% python3 -q
>>> import numpy as np
>>> import numpy.linalg as la
>>> np.set_printoptions(precision=2, suppress=True, linewidth=140, legacy="1.25")
>>> F = np.load("layer14.npy")
>>> print(F)
[[ 0.99  1.04  1.  ]
 [ 0.95  0.99  1.02]
 [ 0.98  1.12  1.02]
 [ 0.96  1.01  0.94]
 [ 0.96  0.95  1.05]
 [ 0.97  0.93  0.97]
 [ 0.99  0.9   1.06]
 [ 0.97  1.01  1.  ]
 [ 1.02  0.94  0.97]
 [ 0.97  0.99  0.94]
 [ 0.97  1.    1.02]
 [ 0.98  1.01  0.96]
 [ 1.98  1.01 -0.03]
 [ 2.05  1.    0.03]
 [ 1.96  1.    0.04]
 [ 1.94  0.97 -0.06]
 [ 1.98  0.97  0.06]
 [ 2.04  1.    0.04]
 [ 2.01  1.08 -0.02]
 [ 2.06  0.99  0.04]
 [ 2.06  1.06 -0.01]
 [ 2.    0.9   0.05]
 [ 1.98  1.05  0.02]
 [ 2.04  1.   -0.04]
 [ 0.98  0.93  1.02]
 [ 0.94  0.99  0.93]
 [ 1.06  1.06  1.04]
 [ 0.95  1.01  1.07]
 [ 0.95  1.16  0.99]
 [ 1.12  1.    0.91]
 [ 0.97  0.93  0.95]
 [ 0.96  0.96  1.01]
 [ 1.03  1.06  1.04]
 [ 1.02  1.01  0.94]
 [ 1.08  0.93  1.02]
 [ 0.97  1.01  1.01]]
>>> A2 = np.c_[F[:, :2] @ np.array([[2, 2], [4, 5]]), np.array([3, -3, 2, -1, 1, -2, 0, -3, 2, -2, -1, -2, -3, 3, -1, 2, -2, 0, 3, 0, -2, 0, -2, 3, -1, -2, -3, -1, 0, 1, -2, 1, 2, 0, -1, 3])]
>>> print(A2)
[[ 6.14  7.18  3.  ]
 [ 5.86  6.85 -3.  ]
 [ 6.44  7.56  2.  ]
 [ 5.96  6.97 -1.  ]
 [ 5.72  6.67  1.  ]
 [ 5.66  6.59 -2.  ]
 [ 5.58  6.48  0.  ]
 [ 5.98  6.99 -3.  ]
 [ 5.8   6.74  2.  ]
 [ 5.9   6.89 -2.  ]
 [ 5.94  6.94 -1.  ]
 [ 6.    7.01 -2.  ]
 [ 8.    9.01 -3.  ]
 [ 8.1   9.1   3.  ]
 [ 7.92  8.92 -1.  ]
 [ 7.76  8.73  2.  ]
 [ 7.84  8.81 -2.  ]
 [ 8.08  9.08  0.  ]
 [ 8.34  9.42  3.  ]
 [ 8.08  9.07  0.  ]
 [ 8.36  9.42 -2.  ]
 [ 7.6   8.5   0.  ]
 [ 8.16  9.21 -2.  ]
 [ 8.08  9.08  3.  ]
 [ 5.68  6.61 -1.  ]
 [ 5.84  6.83 -2.  ]
 [ 6.36  7.42 -3.  ]
 [ 5.94  6.95 -1.  ]
 [ 6.54  7.7   0.  ]
 [ 6.24  7.24  1.  ]
 [ 5.66  6.59 -2.  ]
 [ 5.76  6.72  1.  ]
 [ 6.3   7.36  2.  ]
 [ 6.08  7.09  0.  ]
 [ 5.88  6.81 -1.  ]
 [ 5.98  6.99  3.  ]]
>>> print(np.round(la.norm(A2 - F @ la.lstsq(F, A2)[0], axis=0), 2) + 0)
[ 0.    0.   11.58]
>>> print(np.round(la.lstsq(F, A2[:, 0])[0], 2) + 0)
[2. 4. 0.]
